In [1]: import numpy as np

In [2]: from numpy import linalg as LA

In [3]: np.set_printoptions(suppress=True, linewidth=120)

In [4]: A = np.load("a.npy")

In [5]: A
Out[5]: 
array([[3.01, 0.07, 0.09],
       [0.07, 3.76, 0.97],
       [0.09, 0.97, 4.23]])

In [6]: # equal to its transpose

In [7]: np.round(LA.eigvals(A).sum().real, 2)
Out[7]: np.float64(11.0)

In [8]: round(float(LA.det(A[::-1])), 2)
Out[8]: -45.0

In [9]: np.kron(np.eye(2, dtype=int), A)
Out[9]: 
array([[3.01, 0.07, 0.09, 0.  , 0.  , 0.  ],
       [0.07, 3.76, 0.97, 0.  , 0.  , 0.  ],
       [0.09, 0.97, 4.23, 0.  , 0.  , 0.  ],
       [0.  , 0.  , 0.  , 3.01, 0.07, 0.09],
       [0.  , 0.  , 0.  , 0.07, 3.76, 0.97],
       [0.  , 0.  , 0.  , 0.09, 0.97, 4.23]])

In [10]: np.einsum("ii->", A)
Out[10]: np.float64(11.0)

In [11]: np.round(np.poly(A), 2)
Out[11]: array([  1., -11.,  39., -45.])

In [12]: w, evecs = LA.eig(A)

In [13]: np.round(A @ evecs[:, 0] - w[0] * evecs[:, 0], 2) + 0
Out[13]: array([0., 0., 0.])

In [14]: np.round(np.sort(LA.eigvals(A @ A)), 2)
Out[14]: array([ 8.98,  9.02, 25.  ])

In [15]: x0 = np.array([-1, -3, -1])

In [16]: h = np.maximum(A @ x0, 0)

In [17]: np.maximum(A @ (3 * x0), 0)
Out[17]: array([0., 0., 0.])

In [18]: A * (h > 1e-9)[:, None]
Out[18]: 
array([[0., 0., 0.],
       [0., 0., 0.],
       [0., 0., 0.]])

In [19]: mat = np.array([[-4.22, -18.15, -10.0],
    ...:     [-1.53, -11.33, -6.42],
    ...:     [-0.05, -5.4, -3.22],
    ...:     [0.02, -1.91, -1.22],
    ...:     [0.84, 1.17, 0.76],
    ...:     [1.09, 1.4, 0.91],
    ...:     [2.88, 2.81, 1.75],
    ...:     [6.63, 5.44, 3.24],
    ...:     [11.77, 8.99, 5.17],
    ...:     [17.8, 13.22, 7.42]])

In [20]: labels = mat[:, 0] > np.median(mat[:, 0])

In [21]: u = mat[labels].mean(axis=0) - mat[~labels].mean(axis=0)

In [22]: (((mat - mat.mean(axis=0)) @ u > 0) == labels).mean()
Out[22]: np.float64(0.9)

In [23]: np.argsort(-np.abs(u).round(6), kind="stable")
Out[23]: array([1, 0, 2])

In [24]: ((mat - mat.mean(axis=0)) @ u > 0).astype(int)
Out[24]: array([0, 0, 0, 0, 1, 1, 1, 1, 1, 1])

In [25]: basis = mat[[7, 1]].astype(float)

In [26]: for _ in range(4):
    ...:     labels = LA.norm(mat[:, None] - basis, axis=-1).argmin(axis=1)
    ...:     basis = np.array([mat[labels == j].mean(axis=0) for j in range(2)])
    ...: 

In [27]: labels
Out[27]: array([1, 1, 1, 0, 0, 0, 0, 0, 0, 0])

In [28]: np.bincount(labels)
Out[28]: array([7, 3])

In [29]: np.abs(basis[1] - basis[0]).argmax()
Out[29]: np.int64(1)

In [30]: basis.round(2)
Out[30]: 
array([[  5.86,   4.45,   2.58],
       [ -1.93, -11.63,  -6.55]])

In [31]: A2 = basis / np.sqrt((basis ** 2).mean(axis=1, keepdims=True))

In [32]: np.round(basis - basis.mean(axis=1, keepdims=True), 2)
Out[32]: 
array([[ 1.57,  0.15, -1.72],
       [ 4.77, -4.92,  0.16]])

In [33]: A2[0].round(2)
Out[33]: array([1.3 , 0.99, 0.57])

In [34]: LA.matrix_rank(basis - basis.mean(axis=1, keepdims=True))
Out[34]: np.int64(2)

In [35]: np.round(LA.norm(A2, axis=1), 2)
Out[35]: array([1.73, 1.73])

In [36]: LA.matrix_rank(A2) == LA.matrix_rank(basis)
Out[36]: np.True_

In [37]: J = np.diag(np.array([2, 1]))

In [38]: J
Out[38]: 
array([[2, 0],
       [0, 1]])

In [39]: # splits into 2 blocks

In [40]: np.allclose(J, J.T)
Out[40]: True

In [41]: LA.matrix_power(J, 2)
Out[41]: 
array([[4, 0],
       [0, 1]])

In [42]: (J - J.T) / 2
Out[42]: 
array([[0., 0.],
       [0., 0.]])

In [43]: hat = mat @ LA.solve(mat.T @ mat, mat.T)

In [44]: np.round(hat @ mat[:, 1], 2)
Out[44]: array([-18.15, -11.33,  -5.4 ,  -1.91,   1.17,   1.4 ,   2.81,   5.44,   8.99,  13.22])

In [45]: np.allclose(hat @ hat, hat)
Out[45]: True

In [46]: round(float(np.trace(hat)), 2)
Out[46]: 3.0

In [47]: W0 = np.loadtxt("m.csv", delimiter=",")

In [48]: W0
Out[48]: 
array([[0., 0., 0.],
       [5., 1., 0.],
       [8., 5., 8.]])

In [49]: # triangular, det is the product of the diagonal

In [50]: np.round(W0 @ LA.pinv(W0) @ W0, 2) + 0
Out[50]: 
array([[0., 0., 0.],
       [5., 1., 0.],
       [8., 5., 8.]])

In [51]: np.abs(np.diag(LA.qr(W0)[1])) > 1e-9
Out[51]: array([ True,  True, False])

In [52]: np.unique(W0.round(6), axis=0).shape
Out[52]: (3, 3)

In [53]: r = LA.matrix_rank(W0)

In [54]: r
Out[54]: np.int64(2)

In [55]: null = LA.svd(W0)[2][r:].T

In [56]: np.allclose(W0 @ null, 0)
Out[56]: True

In [57]: np.round(null[:, 0] / null[np.abs(null[:, 0]).round(6).argmax(), 0], 2)
Out[57]: array([-0.2 ,  1.  , -0.43])

In [58]: [int(LA.matrix_rank(W0[:, :j + 1])) for j in range(3)]
Out[58]: [1, 2, 2]

In [59]: [int(LA.matrix_rank(W0[:i])) for i in range(1, len(W0) + 1)]
Out[59]: [0, 1, 2]

In [60]: x0 = np.array([1, 1, 0])

In [61]: np.sign((W0 @ x0).round(6))
Out[61]: array([0., 1., 1.])

In [62]: W0 @ np.eye(3)[0]
Out[62]: array([0., 5., 8.])

In [63]: W0 @ x0
Out[63]: array([ 0.,  6., 13.])

In [64]: K = np.loadtxt("out17.csv", delimiter=",")

In [65]: K.round(2)
Out[65]: 
array([[ -5.35,   3.58,  18.94],
       [ 15.71,   6.94, -10.25],
       [ 14.32,  12.39,   6.45],
       [ -1.7 ,   6.12,  18.97],
       [ 10.23,   0.47, -17.18],
       [  9.23,  11.56,  13.46],
       [ -0.23,  -7.32, -18.61],
       [ 14.61,   5.27, -12.59],
       [ 13.29,   3.62, -14.5 ],
       [-13.13,  -3.43,  14.69],
       [ -0.19,   7.06,  18.71],
       [-14.06,  -4.55,  13.48],
       [ 16.62,   8.99,  -6.55]])

In [66]: # rank 2

In [67]: [round(float(x), 2) for x in LA.svd(K, compute_uv=False)[:3]]
Out[67]: [59.5, 40.73, 0.0]

In [68]: LA.matrix_rank(K, rtol=0.1)
Out[68]: np.int64(2)

In [69]: np.argsort(-LA.norm(K, axis=0).round(6), kind="stable")[:3]
Out[69]: array([2, 0, 1])

In [70]: np.round(K @ LA.pinv(K) @ K, 2)
Out[70]: 
array([[ -5.35,   3.58,  18.94],
       [ 15.71,   6.94, -10.25],
       [ 14.32,  12.39,   6.45],
       [ -1.7 ,   6.12,  18.97],
       [ 10.23,   0.47, -17.18],
       [  9.23,  11.56,  13.46],
       [ -0.23,  -7.32, -18.61],
       [ 14.61,   5.27, -12.59],
       [ 13.29,   3.62, -14.5 ],
       [-13.13,  -3.43,  14.69],
       [ -0.19,   7.06,  18.71],
       [-14.06,  -4.55,  13.48],
       [ 16.62,   8.99,  -6.55]])
